$ ipython --no-banner

In [1]: import numpy as np

In [2]: np.set_printoptions(suppress=True, linewidth=120)

In [3]: W0 = np.load("test11.npy")

In [4]: W0
Out[4]: 
array([[ 0.3, -0.2, -0.5, -0.4,  0. ,  0.8,  0.4, -0.4],
       [-0.7,  0.8, -0.3,  0. ,  1. , -0.3,  0.7, -0.9],
       [ 0. ,  0.2, -0.4,  0.2,  0.9, -1.1, -0.7,  0.6],
       [-0.8, -0.3, -1.4, -0.4,  0. ,  1.1, -0.5,  0.3],
       [ 0.5,  0.4, -0.9,  0.9, -0.2,  0.7,  1.5,  0.2],
       [-0.9,  1.1,  0.7, -0.3,  0.2,  0.3, -0.3, -0.1],
       [-0.8, -0.5,  0.2,  0.6, -0.2,  0.6,  0. ,  0.5],
       [-0.2, -0.2, -0.6,  0.5, -1.5, -0.8,  0. , -0.7],
       [ 0.7,  0.4, -0.4,  0.3, -0.7, -0.1, -0.3,  0.1],
       [-0.5, -0.4,  0.5, -0.3,  0.1, -0.4,  0.1, -0.6],
       [ 0. , -0.1,  0.7, -0.2,  0.2,  1.1,  0.5, -0.8],
       [ 0.4, -0.4, -0.1,  1.7,  0.1,  0.2, -0.3,  0. ],
       [ 0.3,  0.1,  0.4, -0.4,  0. ,  0.6, -1.5, -0.8]])

In [5]: M2 = np.c_[W0[:, :3] @ np.array([[-4, -2, 2], [5, -2, -3], [-3, 0, 5]]), np.array([4, -2, -1, 4, 4, -4, -2, 1, 4, -5, -4, 3, 1])]

In [6]: M2.round(1)
Out[6]: 
array([[-0.7, -0.2, -1.3,  4. ],
       [ 7.7, -0.2, -5.3, -2. ],
       [ 2.2, -0.4, -2.6, -1. ],
       [ 5.9,  2.2, -7.7,  4. ],
       [ 2.7, -1.8, -4.7,  4. ],
       [ 7. , -0.4, -1.6, -4. ],
       [ 0.1,  2.6,  0.9, -2. ],
       [ 1.6,  0.8, -2.8,  1. ],
       [ 0.4, -2.2, -1.8,  4. ],
       [-1.5,  1.8,  2.7, -5. ],
       [-2.6,  0.2,  3.8, -4. ],
       [-3.3,  0. ,  1.5,  3. ],
       [-1.9, -0.8,  2.3,  1. ]])

In [7]: np.round(np.linalg.norm(np.linalg.qr(W0)[0].T @ M2, axis=0) ** 2 / ((M2 ** 2).sum(axis=0) + 1e-12), 1)
Out[7]: array([1. , 1. , 1. , 0.9])

In [8]: np.linalg.matrix_rank(np.c_[W0, M2])
Out[8]: np.int64(9)

In [9]: np.linalg.matrix_rank(M2)
Out[9]: np.int64(4)

In [10]: M2 = W0 / np.linalg.norm(W0, axis=1, keepdims=True)

In [11]: C2 = M2 @ M2.T

In [12]: C2[8].round(1) + 0
Out[12]: array([ 0. , -0.4,  0. , -0.1,  0.3, -0.3, -0.3,  0.5,  1. , -0.7, -0.4,  0.3,  0.1])

In [13]: print((C2 - 2 * np.eye(13)).round(6).argmax(axis=1))
[10  5  1  0  0  1 11  8  7  1  0  6  5]

In [14]: rng = np.random.default_rng(7206)

In [15]: lab = rng.permutation(8)

In [16]: M2 = W0[:, lab] * rng.choice([-1, 1], 8)

In [17]: M2
Out[17]: 
array([[-0.2, -0.4,  0.8,  0.3,  0.4, -0.5, -0. , -0.4],
       [ 0.8, -0.9, -0.3, -0.7, -0. , -0.3, -1. , -0.7],
       [ 0.2,  0.6, -1.1,  0. , -0.2, -0.4, -0.9,  0.7],
       [-0.3,  0.3,  1.1, -0.8,  0.4, -1.4, -0. ,  0.5],
       [ 0.4,  0.2,  0.7,  0.5, -0.9, -0.9,  0.2, -1.5],
       [ 1.1, -0.1,  0.3, -0.9,  0.3,  0.7, -0.2,  0.3],
       [-0.5,  0.5,  0.6, -0.8, -0.6,  0.2,  0.2, -0. ],
       [-0.2, -0.7, -0.8, -0.2, -0.5, -0.6,  1.5, -0. ],
       [ 0.4,  0.1, -0.1,  0.7, -0.3, -0.4,  0.7,  0.3],
       [-0.4, -0.6, -0.4, -0.5,  0.3,  0.5, -0.1, -0.1],
       [-0.1, -0.8,  1.1,  0. ,  0.2,  0.7, -0.2, -0.5],
       [-0.4,  0. ,  0.2,  0.4, -1.7, -0.1, -0.1,  0.3],
       [ 0.1, -0.8,  0.6,  0.3,  0.4,  0.4, -0. ,  1.5]])

In [18]: Uu, _, Vh = np.linalg.svd(W0.T @ M2)

In [19]: print(np.round(Uu @ Vh, 1) + 0)
[[ 0.  0.  0.  1.  0.  0.  0.  0.]
 [ 1.  0.  0.  0.  0.  0.  0.  0.]
 [ 0.  0.  0.  0.  0.  1.  0.  0.]
 [ 0.  0.  0.  0. -1.  0.  0.  0.]
 [ 0.  0.  0.  0.  0.  0. -1.  0.]
 [ 0.  0.  1.  0.  0.  0.  0.  0.]
 [ 0.  0.  0.  0.  0.  0.  0. -1.]
 [ 0.  1.  0.  0.  0.  0.  0.  0.]]

In [20]: print(lab)
[1 7 5 0 3 2 4 6]

In [21]: x = np.array([-1, -2, -2, 2, 2, 1, 1, 0])

In [22]: y = W0 @ x

In [23]: coef, lr = np.zeros(8), 1 / np.linalg.norm(W0, 2) ** 2

In [24]: for i in range(25):
    ...:     coef -= lr * W0.T @ (W0 @ coef - y)
    ...:     if i % 5 == 0: print(i, round(np.linalg.norm(W0 @ coef - y), 1))
    ...: 
0 4.1
5 0.9
10 0.2
15 0.1
20 0.0

In [25]: np.round(np.linalg.cond(W0), 1)
Out[25]: np.float64(2.1)

In [26]: K = np.loadtxt("arr.csv", delimiter=",")

In [27]: K
Out[27]: 
array([[  7.,  -8.,  -5.,   0.,  -6.,   7.,  -2.,   9.,  -9.,   5.],
       [  9.,   1.,  -5.,  -5.,   3.,  -5.,  -4.,   6.,  -8.,  -9.],
       [  1.,  -4.,   0.,   2.,  -9.,  -5.,   7.,  -3.,  -4.,  -6.],
       [  3.,  -6.,   9.,   1.,  -6.,  -6.,  -3.,   0.,  -7.,  -4.],
       [  9.,   4.,   3.,   8.,  -3.,  -3.,   5.,   3.,   4.,  -5.],
       [  6.,  -3.,  -5.,   3.,   7.,   3.,  -3.,   6.,   7.,   5.],
       [  9.,  -5.,  -3.,  -6.,  -8.,   2.,   1.,   4.,  -9.,   0.],
       [ -8.,  -4.,  -8.,   4.,   6.,   3.,  -7.,  -9.,   6.,  -8.],
       [ -7.,  -4.,  -9.,  -7.,  -1.,   5.,   1.,   0.,  -5.,   0.],
       [ -1.,  -1.,  -8.,   3.,   9.,  -1.,   8.,   1.,  -4.,   5.],
       [ 52.,  -3., -30., -25.,   9., -18., -22.,  39., -49., -40.]])

In [28]: x = np.array([5, -4, 3, 2, 0, -1, 1, -2, -1, 2])

In [29]: y = K @ x

In [30]: y
Out[30]: array([ 44.,  -5.,  35.,  70.,  42.,  18.,  44., -54., -59.,   2.,  19.])

In [31]: y = y + 0.1 * rng.normal(size=11)

In [32]: y.round(1)
Out[32]: array([ 44. ,  -5. ,  35.2,  70. ,  42. ,  17.8,  44. , -53.9, -58.9,   2.1,  18.8])

In [33]: coef, *_ = np.linalg.lstsq(K, y)

In [34]: np.round(K.T @ (y - K @ coef), 1) + 0
Out[34]: array([0., 0., 0., 0., 0., 0., 0., 0., 0., 0.])

In [35]: print([round(float(np.linalg.norm(np.linalg.solve(K.T @ K + lam * np.eye(10), K.T @ y))), 2) for lam in (0, 1, 10, 100)])
[8.05, 7.83, 6.93, 4.88]

In [36]: coef.round(1) + 0
Out[36]: array([ 5., -4.,  3.,  2.,  0., -1.,  1., -2., -1.,  2.])

In [37]: x = np.array([3, 3, 1, 3, 1, 2, 0, 2, 1, 3])

In [38]: y = K @ x

In [39]: coef, lr = np.zeros(10), 1 / np.linalg.norm(K, 2) ** 2

In [40]: for i in range(150):
    ...:     coef -= lr * K.T @ (K @ coef - y)
    ...:     if i % 50 == 0: print(i, round(np.linalg.norm(K @ coef - y), 1))
    ...: 
0 128.5
50 20.0
100 11.5

In [41]: np.round(np.linalg.cond(K), 1)
Out[41]: np.float64(83.8)

In [42]: M2 = np.c_[K[:, :9] @ np.array([[-4, -6, -2, 8, -7, 0, -8, 4, -3],
    ...:     [1, -4, 4, -2, 7, -7, -5, -5, 0],
    ...:     [0, -6, 2, -8, 1, -4, -8, 3, 0],
    ...:     [-7, 2, 6, 1, 2, -9, 7, -2, -5],
    ...:     [7, -2, 0, 8, -4, -4, 9, -7, 6],
    ...:     [5, -3, -9, -5, 6, -3, -4, 6, -8],
    ...:     [6, -5, 0, -4, -7, 4, -5, 6, -4],
    ...:     [-8, -2, 1, 6, -6, -5, 7, -9, -5],
    ...:     [2, 3, 6, 7, 3, 2, -7, 5, 5]]), np.array([1, 0, 1, 0, 4, 1, 5, 5, 2, 5, 0])]

In [43]: M2
Out[43]: 
array([[-145.,  -24., -164.,   28., -111.,    8.,   78.,   -1., -195.,    1.],
       [ -92.,  -45.,  -51.,  150., -145.,   -1.,   93., -143.,    2.,    0.],
       [ -52.,    6.,   12., -103.,  -68.,   96.,  -63.,  102.,  -60.,    1.],
       [-129.,  -22.,    6.,  -90.,  -64.,   13.,  -25.,   20.,  -25.,    0.],
       [-110.,  -76.,  106.,   65.,  -63.,  -78., -107.,   35.,  -76.,    4.],
       [ -36.,   13.,    5.,  235.,  -66.,  -51.,   87.,  -50.,    2.,    1.],
       [ -89.,  -58., -148.,  -17., -127.,   93.,  -59.,   57., -130.,    5.],
       [  99.,  170.,    8.,   61.,  143.,   20.,  148.,    1.,  119.,    5.],
       [  87.,   65., -137.,  -55.,   10.,  110.,  100.,   -3.,  -19.,    2.],
       [  72.,   -5.,  -14.,   84., -118.,   -2.,  178.,  -79.,   -7.,    5.],
       [-605., -249., -419.,  778., -836.,    3.,  543., -716., -185.,    0.]])

In [44]: np.round(np.linalg.norm(M2 - K @ np.linalg.lstsq(K, M2)[0], axis=0), 1) + 0
Out[44]: array([0. , 0. , 0. , 0. , 0. , 0. , 0. , 0. , 0. , 0.2])

In [45]: np.round(np.linalg.norm(np.linalg.qr(K)[0].T @ M2, axis=0) ** 2 / ((M2 ** 2).sum(axis=0) + 1e-12), 1)
Out[45]: array([1., 1., 1., 1., 1., 1., 1., 1., 1., 1.])

In [46]: np.linalg.matrix_rank(np.c_[K, M2])
Out[46]: np.int64(11)

In [47]: np.linalg.matrix_rank(M2)
Out[47]: np.int64(10)
